In [1]: import numpy as np

In [2]: np.set_printoptions(suppress=True, linewidth=160)

In [3]: rnd = lambda a: np.round(a, 2) + 0

In [4]: arr = np.loadtxt("arr.csv", delimiter=",")

In [5]: arr
Out[5]: 
array([[ 5., -4., -4., -3.],
       [-2.,  5.,  1.,  2.],
       [-5., 21.,  1.,  7.]])

In [6]: x = np.array([-5, -4, -3, 0])

In [7]: a = np.maximum(arr @ x, 0)

In [8]: np.maximum(arr @ (3 * x), 0)
Out[8]: array([9., 0., 0.])

In [9]: np.maximum(arr @ x, 0) - np.maximum(-arr @ x, 0)
Out[9]: array([  3., -13., -62.])

In [10]: rnd(np.tanh(arr @ x))
Out[10]: array([ 1., -1., -1.])

In [11]: np.flatnonzero(a > 1e-9)
Out[11]: array([0])

In [12]: arr * (a > 1e-9)[:, None]
Out[12]: 
array([[ 5., -4., -4., -3.],
       [-0.,  0.,  0.,  0.],
       [-0.,  0.,  0.,  0.]])

In [13]: Y = arr / np.linalg.norm(arr, axis=1, keepdims=True)

In [14]: C2 = Y @ Y.T

In [15]: rnd(np.degrees(np.arccos(np.clip(C2[0, 1], -1, 1))))
Out[15]: np.float64(147.61)

In [16]: rnd(C2[0])
Out[16]: array([ 1.  , -0.84, -0.73])

In [17]: rnd(np.linalg.norm(Y, axis=1))
Out[17]: array([1., 1., 1.])

In [18]: rnd(C2)
Out[18]: 
array([[ 1.  , -0.84, -0.73],
       [-0.84,  1.  ,  0.98],
       [-0.73,  0.98,  1.  ]])

In [19]: m1 = np.load("a.npy")

In [20]: m1
Out[20]: 
array([[ 0.8 ,  1.78, -0.8 , -0.8 ],
       [ 0.3 , -1.27,  0.9 ,  0.7 ],
       [ 0.2 ,  0.39,  0.6 , -0.2 ],
       [-0.7 , -3.41,  0.6 ,  1.5 ],
       [ 0.7 ,  0.69, -0.8 , -0.2 ],
       [ 2.  ,  5.2 ,  1.7 , -2.5 ],
       [-1.1 , -4.58,  0.6 ,  2.4 ],
       [ 0.1 ,  3.02,  1.4 , -1.5 ],
       [-2.3 , -3.4 , -0.4 ,  1.8 ],
       [ 1.5 ,  2.11, -0.2 , -1.2 ],
       [-1.9 , -0.11, -0.1 ,  0.1 ],
       [-0.6 ,  0.63, -0.8 , -0.6 ],
       [ 0.8 ,  2.51,  0.2 , -1.2 ],
       [-0.7 ,  1.7 ,  0.5 , -1.1 ],
       [ 0.7 , -1.81,  0.9 ,  0.6 ]])

In [21]: Ac = (m1 - m1.mean(axis=0)) / m1.std(axis=0)

In [22]: np.argwhere(np.abs(Ac) > 2)
Out[22]: array([], shape=(0, 2), dtype=int64)

In [23]: Ac.std(axis=0)
Out[23]: array([1., 1., 1., 1.])

In [24]: beta = np.linalg.lstsq(np.delete(Ac, 0, axis=1), Ac[:, 0])[0]

In [25]: np.abs(beta).argmax()
Out[25]: np.int64(0)

In [26]: rnd(beta)
Out[26]: array([ 0.42,  0.16, -0.22])

In [27]: C2 = np.cov(m1, rowvar=False)

In [28]: rnd(np.linalg.eigvalsh(C2)[::-1])
Out[28]: array([9.81, 0.83, 0.52, 0.02])

In [29]: np.median(m1, axis=0)
Out[29]: array([ 0.2 ,  0.63,  0.5 , -0.2 ])

In [30]: rnd(np.corrcoef(m1.T))
Out[30]: 
array([[ 1.  ,  0.66,  0.26, -0.66],
       [ 0.66,  1.  ,  0.15, -0.99],
       [ 0.26,  0.15,  1.  , -0.16],
       [-0.66, -0.99, -0.16,  1.  ]])

In [31]: r0, g = m1[0], m1[11]

In [32]: rnd(r0 @ r0)
Out[32]: np.float64(5.09)

In [33]: pr = (r0 @ g) / (r0 @ r0) * r0

In [34]: rnd(np.linalg.norm(r0 + g) ** 2 + np.linalg.norm(r0 - g) ** 2)
Out[34]: np.float64(13.69)

In [35]: rnd(g - pr)
Out[35]: array([-0.88,  0.01, -0.52, -0.32])

In [36]: np.linalg.matrix_rank(np.outer(r0, g))
Out[36]: np.int64(1)

In [37]: rnd(pr)
Out[37]: array([ 0.28,  0.62, -0.28, -0.28])

In [38]: W0 = np.array([[-1.17, 1.87, 0.48],
    ...:     [-1.6, -1.28, -0.58],
    ...:     [1.09, 0.97, -2.12],
    ...:     [-0.77, -0.75, -0.11],
    ...:     [-1.09, 0.92, -1.08],
    ...:     [-0.19, 1.08, 0.6]])

In [39]: Y = np.c_[W0[:, :1] @ np.array([[3]]), np.array([4, 4, 1, 1, 5, 5])]

In [40]: rnd(Y)
Out[40]: 
array([[-3.51,  4.  ],
       [-4.8 ,  4.  ],
       [ 3.27,  1.  ],
       [-2.31,  1.  ],
       [-3.27,  5.  ],
       [-0.57,  5.  ]])

In [41]: rnd(np.linalg.norm(Y - W0 @ np.linalg.lstsq(W0, Y)[0], axis=0))
Out[41]: array([0.  , 3.94])

In [42]: np.linalg.matrix_rank(Y)
Out[42]: np.int64(2)

In [43]: hat = W0 @ np.linalg.solve(W0.T @ W0, W0.T)

In [44]: np.linalg.matrix_rank(np.eye(6) - hat)
Out[44]: np.int64(3)

In [45]: np.allclose(hat @ hat, hat)
Out[45]: True

In [46]: rnd(np.linalg.eigvalsh(hat))
Out[46]: array([0., 0., 0., 1., 1., 1.])

In [47]: A = np.load("mat.npy")

In [48]: A
Out[48]: 
array([[-3.24,  1.1 ,  1.1 , -0.1 ,  1.1 ],
       [ 2.64, -0.8 , -2.1 , -0.2 ,  0.7 ],
       [ 1.1 , -0.3 ,  0.5 ,  1.6 , -1.5 ],
       [-1.1 ,  0.3 , -1.5 , -0.8 , -1.6 ],
       [-4.95,  1.4 , -0.5 ,  0.7 , -0.2 ],
       [ 2.08, -0.8 ,  0.6 , -1.9 , -1.6 ],
       [-0.7 ,  0.4 ,  1.7 ,  0.7 ,  0.7 ],
       [-3.18,  1.1 ,  0.6 , -2.2 ,  0.3 ],
       [-3.12,  1.  , -0.7 ,  0.1 ,  1.5 ],
       [-0.98,  0.2 , -1.7 ,  0.4 , -0.4 ],
       [ 0.67, -0.2 ,  0.4 , -0.7 ,  0.4 ],
       [ 1.12, -0.2 ,  1.6 ,  0.1 , -2.2 ],
       [ 2.54, -0.7 , -1.8 ,  0.8 , -0.6 ],
       [-5.78,  2.  ,  0.4 ,  0.  , -0.4 ],
       [ 1.97, -0.5 ,  1.7 , -0.3 , -1.8 ],
       [-2.12,  0.9 , -0.4 ,  0.4 ,  0.3 ],
       [ 1.46, -0.5 ,  1.2 , -0.6 ,  0.3 ],
       [-2.59,  0.9 , -1.  ,  0.  ,  0.  ],
       [-2.1 ,  0.7 , -2.  ,  1.8 , -0.9 ],
       [ 2.22, -0.6 ,  0.4 ,  0.3 ,  0.8 ],
       [ 2.62, -1.  ,  0.  ,  1.7 , -0.8 ],
       [-1.86,  0.6 , -0.4 ,  0.7 , -0.2 ],
       [-0.97,  0.5 , -2.  , -0.5 , -0.3 ],
       [-4.99,  1.7 , -0.3 ,  1.7 ,  0.9 ],
       [ 2.35, -0.9 , -0.5 , -0.3 , -1.5 ],
       [-1.33,  0.5 , -0.4 , -0.2 , -0.5 ],
       [-1.03,  0.4 ,  0.1 , -0.5 , -0.4 ],
       [-3.64,  1.2 ,  1.7 ,  1.3 ,  0.5 ],
       [ 2.91, -1.  ,  0.4 ,  0.  ,  0.5 ]])

In [49]: Ac = A - A.mean(axis=0)

In [50]: vecs = np.linalg.svd(Ac)[2][:4]

In [51]: Y = Ac - Ac @ vecs.T @ vecs

In [52]: rnd(np.cov(Ac @ vecs.T, rowvar=False))
Out[52]: 
array([[7.69, 0.  , 0.  , 0.  ],
       [0.  , 1.4 , 0.  , 0.  ],
       [0.  , 0.  , 0.88, 0.  ],
       [0.  , 0.  , 0.  , 0.78]])

In [53]: rnd((Ac @ vecs.T).std(axis=0))
Out[53]: array([2.72, 1.16, 0.92, 0.87])

In [54]: rnd(np.linalg.norm(Y) / np.linalg.norm(Ac))
Out[54]: np.float64(0.03)

In [55]: rnd(Y.std(axis=0))
Out[55]: array([0.03, 0.09, 0.  , 0.  , 0.  ])

In [56]: np.linalg.norm(Y, axis=1).round(6).argmax()
Out[56]: np.int64(4)

In [57]: rnd(np.diag(vecs.T @ vecs))
Out[57]: array([0.9, 0.1, 1. , 1. , 1. ])

In [58]: J = np.array([[-2.0, 2.0, 0.0], [2.0, 5.0, 2.0], [0.0, 2.0, 4.0]])

In [59]: Y = J / np.linalg.norm(J, axis=1, keepdims=True)

In [60]: C2 = Y @ Y.T

In [61]: (np.abs(C2) > 0.9).astype(int)
Out[61]: 
array([[1, 0, 0],
       [0, 1, 0],
       [0, 0, 1]])

In [62]: rnd(C2)
Out[62]: 
array([[1.  , 0.37, 0.32],
       [0.37, 1.  , 0.7 ],
       [0.32, 0.7 , 1.  ]])

In [63]: (C2 - 2 * np.eye(3)).round(6).argmax(axis=1)
Out[63]: array([1, 2, 1])

In [64]: np.argwhere(np.triu(np.abs(C2) > 0.95, 1))
Out[64]: array([], shape=(0, 2), dtype=int64)

In [65]: rnd(np.linalg.det(J))
Out[65]: np.float64(-48.0)

In [66]: (J + J.T) / 2
Out[66]: 
array([[-2.,  2.,  0.],
       [ 2.,  5.,  2.],
       [ 0.,  2.,  4.]])

In [67]: rnd(np.linalg.matrix_power(J, 2))
Out[67]: 
array([[ 8.,  6.,  4.],
       [ 6., 33., 18.],
       [ 4., 18., 20.]])

In [68]: [round(float(np.linalg.det(J[:i, :i])), 2) + 0 for i in range(1, 4)]
Out[68]: [-2.0, -14.0, -48.0]

In [69]: rnd(np.linalg.eigvalsh(J).min())
Out[69]: np.float64(-2.57)

In [70]: def softmax(z):
    ...:     e = np.exp(z - z.max(axis=-1, keepdims=True))
    ...:     return e / e.sum(axis=-1, keepdims=True)
    ...: 

In [71]: rnd(softmax(J[2]))
Out[71]: array([0.02, 0.12, 0.87])

In [72]: rnd(softmax(J[2] + -3))
Out[72]: array([0.02, 0.12, 0.87])

In [73]: S = J @ J.T / np.sqrt(3)

In [74]: rnd(softmax(S)[2] @ J)
Out[74]: array([0.48, 2.72, 3.52])

In [75]: feats = np.load("data.npy")

In [76]: feats
Out[76]: 
array([[ -3.37,   7.11,  18.39],
       [-19.29,   4.92,   1.93],
       [ 15.75,   4.71,  11.38],
       [ 18.46,  -6.05,  -4.75],
       [  8.91, -15.  ,   9.77],
       [  5.82,  11.41,  15.36],
       [ 14.34,   5.97,  12.6 ],
       [ 11.82,  12.64, -10.03],
       [ 10.44,  15.51,  -7.1 ],
       [ -3.53,   9.27,  17.37],
       [ -7.9 ,  10.21,  15.27]])

In [77]: Ac = feats - feats.mean(axis=0)

In [78]: vecs = np.linalg.svd(Ac)[2][:2]

In [79]: Y = Ac - Ac @ vecs.T @ vecs

In [80]: rnd(Y.std(axis=0))
Out[80]: array([3.51, 5.66, 3.45])

In [81]: rnd((Ac @ vecs.T).std(axis=0))
Out[81]: array([12.38,  9.22])

In [82]: rnd(np.linalg.norm(Y) / np.linalg.norm(Ac))
Out[82]: np.float64(0.44)

In [83]: hat = m1 @ np.linalg.solve(m1.T @ m1, m1.T)

In [84]: rnd(np.diag(hat))
Out[84]: array([0.14, 0.16, 0.04, 0.26, 0.16, 0.51, 0.33, 0.34, 0.29, 0.2 , 0.32, 0.37, 0.07, 0.36, 0.45])

In [85]: rnd(np.linalg.eigvalsh(hat))
Out[85]: array([0., 0., 0., 0., 0., 0., 0., 0., 0., 0., 0., 1., 1., 1., 1.])

In [86]: rnd(hat @ m1[:, 3])
Out[86]: array([-0.8,  0.7, -0.2,  1.5, -0.2, -2.5,  2.4, -1.5,  1.8, -1.2,  0.1, -0.6, -1.2, -1.1,  0.6])

In [87]: Y = np.c_[feats[:, :1] @ np.array([[2]]), np.array([2, 0, 0, 3, 1, 0, 1, 0, 2, 3, 3])]

In [88]: Y
Out[88]: 
array([[ -6.74,   2.  ],
       [-38.58,   0.  ],
       [ 31.5 ,   0.  ],
       [ 36.92,   3.  ],
       [ 17.82,   1.  ],
       [ 11.64,   0.  ],
       [ 28.68,   1.  ],
       [ 23.64,   0.  ],
       [ 20.88,   2.  ],
       [ -7.06,   3.  ],
       [-15.8 ,   3.  ]])

In [89]: rnd(np.linalg.norm(Y - feats @ np.linalg.lstsq(feats, Y)[0], axis=0))
Out[89]: array([0. , 4.8])

In [90]: np.linalg.matrix_rank(np.c_[feats, Y])
Out[90]: np.int64(4)

In [91]: np.linalg.matrix_rank(Y)
Out[91]: np.int64(2)

In [92]: rnd(np.linalg.norm(np.linalg.qr(feats)[0].T @ Y, axis=0) ** 2 / ((Y ** 2).sum(axis=0) + 1e-12))
Out[92]: array([1.  , 0.38])

In [93]: rnd(np.linalg.lstsq(feats, Y[:, 0])[0])
Out[93]: array([2., 0., 0.])

In [94]: blk = np.stack([feats, -2 * feats, feats[::-1]])

In [95]: blk.shape
Out[95]: (3, 11, 3)

In [96]: rnd(np.einsum("bij,cij->bc", blk, blk))
Out[96]: 
array([[ 4399.68, -8799.35,  2469.25],
       [-8799.35, 17598.7 , -4938.5 ],
       [ 2469.25, -4938.5 ,  4399.68]])

In [97]: np.linalg.matrix_rank(blk)
Out[97]: array([3, 3, 3])

In [98]: lab = feats[:, 0] > np.median(feats[:, 0])

In [99]: r0 = feats[lab].mean(axis=0) - feats[~lab].mean(axis=0)

In [100]: ((feats - feats.mean(axis=0)) @ r0 > 0).astype(int)
Out[100]: array([0, 0, 1, 1, 1, 0, 1, 1, 1, 0, 0])

In [101]: rnd((((feats - feats.mean(axis=0)) @ r0 > 0) == lab).mean())
Out[101]: np.float64(0.91)

In [102]: lab.astype(int)
Out[102]: array([0, 0, 1, 1, 0, 0, 1, 1, 1, 0, 0])

In [103]: rnd(r0)
Out[103]: array([ 17.39,   1.9 , -12.6 ])

In [104]: Y = np.array([[0, 2, 1], [0, 0, 2], [2, 0, 2]])

In [105]: M = np.tril(Y)

In [106]: M
Out[106]: 
array([[0, 0, 0],
       [0, 0, 0],
       [2, 0, 2]])

In [107]: rng = np.random.default_rng(74)

In [108]: Y = M + rng.integers(-2, 3, (3, 1)) @ rng.integers(-2, 3, (1, 3))

In [109]: Y
Out[109]: 
array([[ 0, -4, -2],
       [ 0,  4,  2],
       [ 2, -2,  1]])

In [110]: rnd(np.linalg.svd(Y - M, compute_uv=False))
Out[110]: array([6.71, 0.  , 0.  ])

In [111]: np.linalg.matrix_rank(Y - M, tol=1e-8)
Out[111]: np.int64(1)

In [112]: np.linalg.matrix_rank(Y, rtol=0.1)
Out[112]: np.int64(2)

In [113]: np.linalg.cond(M) > 100
Out[113]: np.True_

In [114]: np.linalg.matrix_rank(M, rtol=0.1)
Out[114]: np.int64(1)

In [115]: rnd(np.linalg.norm(M, 2) / np.linalg.norm(M))
Out[115]: np.float64(1.0)

In [116]: rnd(np.sort(np.linalg.eigvals(M)))
Out[116]: array([0., 0., 2.])

In [117]: M @ M
Out[117]: 
array([[0, 0, 0],
       [0, 0, 0],
       [4, 0, 4]])

In [118]: K = np.load("block12.npy")

In [119]: K
Out[119]: 
array([[ -0.02,  -2.93,  -7.34],
       [  0.02,   1.06,   2.59],
       [ -0.02,  -3.03,  -7.6 ],
       [  0.01,  -2.27,  -5.66],
       [  0.01,   1.17,   2.96],
       [ -0.01,  -1.29,  -3.25],
       [ -0.01,  -0.52,  -1.26],
       [  0.  ,  -6.72, -16.81],
       [ -0.03,  -1.18,  -2.89],
       [  0.01,   1.14,   2.88],
       [ -0.01,  -4.34, -10.8 ],
       [  0.  ,   0.24,   0.6 ],
       [ -0.04,   0.19,   0.43],
       [  0.02,  -1.34,  -3.35],
       [  0.  ,   0.78,   2.  ],
       [  0.  ,   0.48,   1.19],
       [ -0.05,   2.62,   6.48],
       [  0.  ,   1.19,   2.96],
       [  0.02,  -1.86,  -4.71],
       [ -0.03,   1.88,   4.73],
       [ -0.01,   3.32,   8.31],
       [  0.01,  -2.09,  -5.24],
       [ -0.01,  -1.36,  -3.43],
       [  0.02,  -1.22,  -2.99],
       [  0.  ,   0.02,   0.04],
       [  0.04,   1.08,   2.69]])

In [120]: Ac = m1 - m1.mean(axis=0)

In [121]: vecs = np.linalg.svd(Ac)[2][:3]

In [122]: Y = Ac - Ac @ vecs.T @ vecs

In [123]: rnd((Ac @ vecs.T).std(axis=0))
Out[123]: array([3.03, 0.88, 0.7 ])

In [124]: rnd(np.cov(Ac @ vecs.T, rowvar=False))
Out[124]: 
array([[9.81, 0.  , 0.  ],
       [0.  , 0.83, 0.  ],
       [0.  , 0.  , 0.52]])

In [125]: rnd(np.linalg.norm(Y) / np.linalg.norm(Ac))
Out[125]: np.float64(0.04)
